In [1]: import numpy as np

In [2]: np.set_printoptions(precision=3, suppress=True, linewidth=120)

In [3]: mat = np.load("data.npy")

In [4]: mat
Out[4]: 
array([[ 1,  1, -1, -1, -1, -1,  1,  1],
       [ 1,  1,  1,  1, -1, -1, -1, -1],
       [ 1, -1, -1,  1,  1, -1, -1,  1],
       [ 1, -1, -1,  1, -1,  1,  1, -1],
       [ 1,  1, -1, -1,  1,  1, -1, -1],
       [ 1, -1,  1, -1, -1,  1, -1,  1],
       [ 1,  1,  1,  1,  1,  1,  1,  1],
       [ 1, -1,  1, -1,  1, -1,  1, -1]])

In [5]: W = np.array([[-2, -3],
   ...:     [2, -1],
   ...:     [2, -3],
   ...:     [-2, 0],
   ...:     [-1, 2],
   ...:     [-3, 2],
   ...:     [2, -2],
   ...:     [-3, 3]])

In [6]: coef = np.array([2, 3])

In [7]: H = np.maximum(mat @ W + coef, 0)

In [8]: H
Out[8]: 
array([[5, 0],
       [7, 0],
       [0, 9],
       [0, 0],
       [0, 5],
       [0, 3],
       [0, 1],
       [9, 0]])

In [9]: np.linalg.matrix_rank(H)
Out[9]: np.int64(2)

In [10]: Z = np.array([[-2, -1, 5], [1, -2, -5]])

In [11]: (H @ Z).round(6).argmax(axis=1)
Out[11]: array([2, 2, 0, 0, 0, 0, 0, 2])

In [12]: H @ Z
Out[12]: 
array([[-10,  -5,  25],
       [-14,  -7,  35],
       [  9, -18, -45],
       [  0,   0,   0],
       [  5, -10, -25],
       [  3,  -6, -15],
       [  1,  -2,  -5],
       [-18,  -9,  45]])

In [13]: print(W @ Z)
[[  1   8   5]
 [ -5   0  15]
 [ -7   4  25]
 [  4   2 -10]
 [  4  -3 -15]
 [  8  -1 -25]
 [ -6   2  20]
 [  9  -3 -30]]

In [14]: proj = H @ np.linalg.solve(H.T @ H, H.T)

In [15]: np.round(np.linalg.eigvalsh(proj), 3) + 0
Out[15]: array([0., 0., 0., 0., 0., 0., 1., 1.])

In [16]: np.allclose(proj @ proj, proj)
Out[16]: True

In [17]: print(np.linalg.matrix_rank(np.eye(8) - proj))
6

In [18]: out = np.linalg.inv(mat)

In [19]: np.linalg.inv(out)
Out[19]: 
array([[ 1.,  1., -1., -1., -1., -1.,  1.,  1.],
       [ 1.,  1.,  1.,  1., -1., -1., -1., -1.],
       [ 1., -1., -1.,  1.,  1., -1., -1.,  1.],
       [ 1., -1., -1.,  1., -1.,  1.,  1., -1.],
       [ 1.,  1., -1., -1.,  1.,  1., -1., -1.],
       [ 1., -1.,  1., -1., -1.,  1., -1.,  1.],
       [ 1.,  1.,  1.,  1.,  1.,  1.,  1.,  1.],
       [ 1., -1.,  1., -1.,  1., -1.,  1., -1.]])

In [20]: (np.abs(out) > 1e-9).astype(int)
Out[20]: 
array([[1, 1, 1, 1, 1, 1, 1, 1],
       [1, 1, 1, 1, 1, 1, 1, 1],
       [1, 1, 1, 1, 1, 1, 1, 1],
       [1, 1, 1, 1, 1, 1, 1, 1],
       [1, 1, 1, 1, 1, 1, 1, 1],
       [1, 1, 1, 1, 1, 1, 1, 1],
       [1, 1, 1, 1, 1, 1, 1, 1],
       [1, 1, 1, 1, 1, 1, 1, 1]])

In [21]: print(round(np.linalg.det(mat) * np.linalg.det(out), 3))
1.0

In [22]: np.round(np.linalg.slogdet(mat)[0], 3)
Out[22]: np.float64(-1.0)

In [23]: mat @ out
Out[23]: 
array([[1., 0., 0., 0., 0., 0., 0., 0.],
       [0., 1., 0., 0., 0., 0., 0., 0.],
       [0., 0., 1., 0., 0., 0., 0., 0.],
       [0., 0., 0., 1., 0., 0., 0., 0.],
       [0., 0., 0., 0., 1., 0., 0., 0.],
       [0., 0., 0., 0., 0., 1., 0., 0.],
       [0., 0., 0., 0., 0., 0., 1., 0.],
       [0., 0., 0., 0., 0., 0., 0., 1.]])

In [24]: (mat + mat.T) / 2
Out[24]: 
array([[ 1.,  1.,  0.,  0.,  0.,  0.,  1.,  1.],
       [ 1.,  1.,  0.,  0.,  0., -1.,  0., -1.],
       [ 0.,  0., -1.,  0.,  0.,  0.,  0.,  1.],
       [ 0.,  0.,  0.,  1., -1.,  0.,  1., -1.],
       [ 0.,  0.,  0., -1.,  1.,  0.,  0.,  0.],
       [ 0., -1.,  0.,  0.,  0.,  1.,  0.,  0.],
       [ 1.,  0.,  0.,  1.,  0.,  0.,  1.,  1.],
       [ 1., -1.,  1., -1.,  0.,  0.,  1., -1.]])

In [25]: (mat - mat.T) / 2
Out[25]: 
array([[ 0.,  0., -1., -1., -1., -1.,  0.,  0.],
       [ 0.,  0.,  1.,  1., -1.,  0., -1.,  0.],
       [ 1., -1.,  0.,  1.,  1., -1., -1.,  0.],
       [ 1., -1., -1.,  0.,  0.,  1.,  0.,  0.],
       [ 1.,  1., -1.,  0.,  0.,  1., -1., -1.],
       [ 1.,  0.,  1., -1., -1.,  0., -1.,  1.],
       [ 0.,  1.,  1.,  0.,  1.,  1.,  0.,  0.],
       [ 0.,  0.,  0.,  0.,  1., -1.,  0.,  0.]])

In [26]: np.sort(np.abs(np.linalg.eigvals(mat)))
Out[26]: array([2.828, 2.828, 2.828, 2.828, 2.828, 2.828, 2.828, 2.828])

In [27]: print(round(float(np.abs(np.linalg.eigvals(mat)).max()), 3))
2.828

In [28]: np.allclose(mat @ mat.T, mat.T @ mat)
Out[28]: True

In [29]: np.round(np.linalg.det(mat), 3)
Out[29]: np.float64(-4096.0)

In [30]: print(np.linalg.matrix_power(mat, 4))
[[ 32  16 -32  16 -16   0  16 -32]
 [  0   0  16  48   0  32  16  16]
 [ 32 -16  32  16   0 -16 -32 -16]
 [ 32 -16 -16   0  32 -16  16  32]
 [-32 -16 -16  32  16 -32   0 -16]
 [  0  32   0   0  48  16 -16 -16]
 [  0  32  32   0   0 -32  32   0]
 [  0  32 -16  16 -16 -16 -32  32]]

In [31]: m1 = np.loadtxt("test12.csv", delimiter=",")

In [32]: m1
Out[32]: 
array([[ 0.309,  0.   ,  0.951,  0.   ,  0.   ,  0.   ],
       [ 0.   ,  1.   ,  0.   ,  0.   ,  0.   ,  0.   ],
       [-0.951,  0.   ,  0.309,  0.   ,  0.   ,  0.   ],
       [ 0.   ,  0.   ,  0.   ,  1.   ,  0.   ,  0.   ],
       [ 0.   ,  0.   ,  0.   ,  0.   ,  1.   ,  0.   ],
       [ 0.   ,  0.   ,  0.   ,  0.   ,  0.   ,  1.   ]])

In [33]: # splits into 5 blocks

In [34]: x0 = np.array([0, 3, 1, 4, 2, 0])

In [35]: y = m1 @ x0

In [36]: coef, lr = np.zeros(6), 1 / np.linalg.norm(m1, 2) ** 2

In [37]: for i in range(8):
    ...:     coef -= lr * m1.T @ (m1 @ coef - y)
    ...:     if i % 2 == 0: print(i, round(np.linalg.norm(m1 @ coef - y), 3))
    ...: 
0 0.0
2 0.0
4 0.0
6 0.0

In [38]: print(coef.round(3) + 0)
[0. 3. 1. 4. 2. 0.]

In [39]: round(float(np.linalg.cond(m1)), 3)
Out[39]: 1.0

In [40]: out = np.linalg.inv(m1)

In [41]: round(np.linalg.slogdet(m1)[0], 3)
Out[41]: np.float64(1.0)

In [42]: (np.abs(out) > 1e-9).astype(int)
Out[42]: 
array([[1, 0, 1, 0, 0, 0],
       [0, 1, 0, 0, 0, 0],
       [1, 0, 1, 0, 0, 0],
       [0, 0, 0, 1, 0, 0],
       [0, 0, 0, 0, 1, 0],
       [0, 0, 0, 0, 0, 1]])

In [43]: np.linalg.det(m1) * out
Out[43]: 
array([[ 0.309, -0.   , -0.951, -0.   , -0.   , -0.   ],
       [ 0.   ,  1.   ,  0.   ,  0.   ,  0.   ,  0.   ],
       [ 0.951,  0.   ,  0.309,  0.   ,  0.   ,  0.   ],
       [ 0.   ,  0.   ,  0.   ,  1.   ,  0.   ,  0.   ],
       [ 0.   ,  0.   ,  0.   ,  0.   ,  1.   ,  0.   ],
       [ 0.   ,  0.   ,  0.   ,  0.   ,  0.   ,  1.   ]])

In [44]: W = np.array([[7, 9], [4, 5], [4, 0], [6, 9], [6, 9], [0, 3]])

In [45]: coef = np.array([-1, -2])

In [46]: H = np.maximum(m1 @ W + coef, 0)

In [47]: (H > 0).mean(axis=0)
Out[47]: array([0.667, 0.833])

In [48]: H
Out[48]: 
array([[4.967, 0.781],
       [3.   , 3.   ],
       [0.   , 0.   ],
       [5.   , 7.   ],
       [5.   , 7.   ],
       [0.   , 1.   ]])

In [49]: Z = np.array([[1, 1], [4, 5]])

In [50]: print(H @ Z)
[[ 8.092  8.873]
 [15.    18.   ]
 [ 0.     0.   ]
 [33.    40.   ]
 [33.    40.   ]
 [ 4.     5.   ]]

In [51]: W @ Z
Out[51]: 
array([[43, 52],
       [24, 29],
       [ 4,  4],
       [42, 51],
       [42, 51],
       [12, 15]])

In [52]: E = np.load("dump.npy")

In [53]: E
Out[53]: 
array([[0.2  , 0.   , 0.2  , 0.   , 0.   , 0.   , 0.   , 0.2  , 0.   , 0.   , 0.   , 0.   , 0.2  , 0.2  ],
       [0.   , 0.25 , 0.   , 0.   , 0.25 , 0.   , 0.   , 0.25 , 0.   , 0.25 , 0.   , 0.   , 0.   , 0.   ],
       [0.   , 0.143, 0.143, 0.   , 0.143, 0.   , 0.143, 0.143, 0.   , 0.143, 0.   , 0.143, 0.   , 0.   ],
       [0.   , 0.2  , 0.   , 0.2  , 0.   , 0.   , 0.   , 0.2  , 0.2  , 0.   , 0.   , 0.   , 0.   , 0.2  ],
       [0.   , 0.   , 0.   , 0.   , 0.5  , 0.   , 0.   , 0.25 , 0.   , 0.25 , 0.   , 0.   , 0.   , 0.   ],
       [0.1  , 0.   , 0.1  , 0.1  , 0.1  , 0.2  , 0.   , 0.1  , 0.1  , 0.1  , 0.1  , 0.   , 0.   , 0.   ],
       [0.   , 0.143, 0.143, 0.143, 0.   , 0.143, 0.143, 0.   , 0.   , 0.   , 0.143, 0.143, 0.   , 0.   ],
       [0.25 , 0.   , 0.   , 0.25 , 0.   , 0.   , 0.   , 0.25 , 0.   , 0.   , 0.25 , 0.   , 0.   , 0.   ],
       [0.   , 0.167, 0.   , 0.   , 0.167, 0.167, 0.   , 0.   , 0.167, 0.   , 0.167, 0.   , 0.   , 0.167],
       [0.167, 0.   , 0.   , 0.   , 0.   , 0.167, 0.   , 0.   , 0.167, 0.167, 0.167, 0.   , 0.167, 0.   ],
       [0.167, 0.   , 0.   , 0.   , 0.   , 0.167, 0.167, 0.   , 0.   , 0.167, 0.167, 0.   , 0.167, 0.   ],
       [0.   , 0.   , 0.   , 0.   , 0.   , 0.333, 0.   , 0.   , 0.   , 0.   , 0.   , 0.333, 0.333, 0.   ],
       [0.   , 0.2  , 0.   , 0.2  , 0.   , 0.   , 0.2  , 0.   , 0.   , 0.   , 0.   , 0.   , 0.4  , 0.   ],
       [0.   , 0.2  , 0.2  , 0.   , 0.2  , 0.   , 0.   , 0.   , 0.   , 0.   , 0.2  , 0.   , 0.   , 0.2  ]])

In [54]: print(np.abs(E).max())
0.5

In [55]: print(E.shape)
(14, 14)

In [56]: np.count_nonzero(E)
Out[56]: np.int64(74)

In [57]: print(round(np.linalg.norm(E), 3))
1.73

In [58]: print(np.unravel_index(np.abs(E).argmax(), E.shape))
(np.int64(4), np.int64(4))

In [59]: np.linalg.matrix_rank(E)
Out[59]: np.int64(13)
